$ python -q
>>> import numpy as np
>>> np.set_printoptions(precision=2, suppress=True, linewidth=100, legacy="1.25")
>>> m1 = np.loadtxt("layer15.csv", delimiter=",")
>>> print(m1)
[[ 5.  0.  0.  0.  0.  0.]
 [ 0.  9.  2. -4.  6. -6.]
 [ 0.  2.  6. -2.  3. -3.]
 [ 0. -4. -2.  9. -6.  6.]
 [ 0.  6.  3. -6. 14. -9.]
 [ 0. -6. -3.  6. -9. 14.]]
>>> print(np.linalg.norm(m1, axis=1))
[ 5.   13.15  7.87 13.15 18.92 18.92]
>>> print(np.round(np.linalg.norm(m1, 1), 2), round(float(np.linalg.norm(m1, np.inf)), 2))
38.0 38.0
>>> print(np.linalg.norm(m1, axis=0))
[ 5.   13.15  7.87 13.15 18.92 18.92]
>>> print(round(float(np.linalg.norm(m1) ** 2 / np.linalg.norm(m1, 2) ** 2), 2))
1.12
>>> print(m1[5] @ m1[0])
0.0
>>> print(round(float(np.linalg.norm(m1[5], 1)), 2), round(float(np.linalg.norm(m1[5], np.inf)), 2))
38.0 14.0
>>> print(np.round(np.linalg.norm(m1, 2), 2))
32.0
>>> B = m1[0, 0] * m1[1:] - np.outer(m1[1:, 0], m1[0])
>>> print(B)
[[  0.  45.  10. -20.  30. -30.]
 [  0.  10.  30. -10.  15. -15.]
 [  0. -20. -10.  45. -30.  30.]
 [  0.  30.  15. -30.  70. -45.]
 [  0. -30. -15.  30. -45.  70.]]
>>> print(np.flatnonzero(~B.round(6).any(axis=1)))
[]
>>> print(np.linalg.matrix_rank(B), np.linalg.matrix_rank(m1))
5 6
>>> O, r_ = np.linalg.qr(m1)
>>> print(np.allclose(r_.T @ r_, m1.T @ m1))
True
>>> vec = np.array([-5, 3, 2, 2, 3, 2])
>>> target = m1 @ vec
>>> coef, lr = np.zeros(6), 1 / np.linalg.norm(m1, 2) ** 2
>>> for i in range(30):
...     coef -= lr * m1.T @ (m1 @ coef - target)
...     if i % 10 == 0: print(i, round(np.linalg.norm(m1 @ coef - target), 2))
... 
0 35.57
10 27.78
20 21.7
>>> print(coef)
[-2.62  1.82  1.17  0.8   1.94  0.68]
>>> mat = np.load("m.npy")
>>> print(mat)
[[  7.22   9.84   1.69   5.52  14.65   1.44]
 [ -3.4    5.78  23.89  -4.79 -11.81   3.1 ]
 [  5.27  -1.08  -8.48  -0.8   -5.64  16.68]
 [-12.42  -2.98   2.07  -7.66  22.02 -10.98]
 [ -1.67  -6.   -23.62  -0.62  -7.76   7.34]
 [ -6.57  -2.87  13.71   0.79   6.45 -20.5 ]
 [ -9.73  -0.82   1.9   -3.93  15.94 -16.99]
 [ -9.14  -2.9    7.58  -9.73   6.82 -15.19]
 [-14.82  -5.6   11.98  -6.26 -16.83  -9.25]
 [  2.33   7.63 -15.22  -4.17  -2.13  -3.07]
 [  7.41   4.05   5.07  18.59  13.12  -7.7 ]
 [ -0.19  -0.76  -6.81  -0.22  15.33   0.68]
 [  4.78 -10.69 -25.11   5.32  -6.92  16.2 ]
 [  7.92  -6.45  -4.64   4.94  14.07   7.69]
 [ -4.31   4.42  -4.61  -0.68  -5.91  -0.69]
 [ -3.82  -4.07  -6.33  -7.06  19.32  -0.4 ]
 [ -1.54   4.6    0.45 -15.98  17.2  -20.3 ]
 [  4.47  -3.4   11.68  -0.56  -2.23   4.9 ]
 [  9.46  -1.2   -8.09   8.85  -3.3    8.96]
 [-11.74  -3.3    6.86  -1.08 -12.29   1.75]
 [ -1.22  13.96   3.86 -11.56  20.58 -22.01]
 [  1.2   -1.37   9.88   6.17  29.8   -9.61]
 [ 10.57   3.12  -8.44   5.31  15.11   4.61]
 [ 13.22  -2.63 -22.27  -3.96   8.42   5.89]
 [ -0.2    4.56   6.66   6.15   8.46  10.71]
 [  9.08  -0.49 -17.21  12.17   4.39   4.59]
 [  4.39   5.74  -5.65   0.98  11.12  -2.54]
 [ -0.79   4.21  26.52   2.72 -13.4   -2.27]
 [ 10.04  -3.98  -9.3   -4.68  28.39   1.68]
 [ -4.78   2.25  -7.83   4.97 -31.33  22.03]
 [ -7.34  -3.58   5.    -8.05   8.78 -18.5 ]
 [ 11.25   1.76   8.43  17.5   -9.47  18.32]
 [ -8.54  -1.47   6.99   6.93 -43.1    4.31]
 [  8.66   4.82  -2.91  -0.95  -4.64  -3.19]]
>>> Ac = (mat - mat.mean(axis=0)) / mat.std(axis=0)
>>> print(np.argwhere(np.abs(Ac) > 2))
[[ 1  2]
 [ 8  0]
 [10  3]
 [12  1]
 [12  2]
 [16  3]
 [20  1]
 [27  2]
 [29  4]
 [29  5]
 [31  3]
 [32  4]]
>>> coef = np.linalg.lstsq(np.delete(Ac, 2, axis=1), Ac[:, 2])[0]
>>> print(coef)
[-0.43  0.26  0.35 -0.13 -0.38]
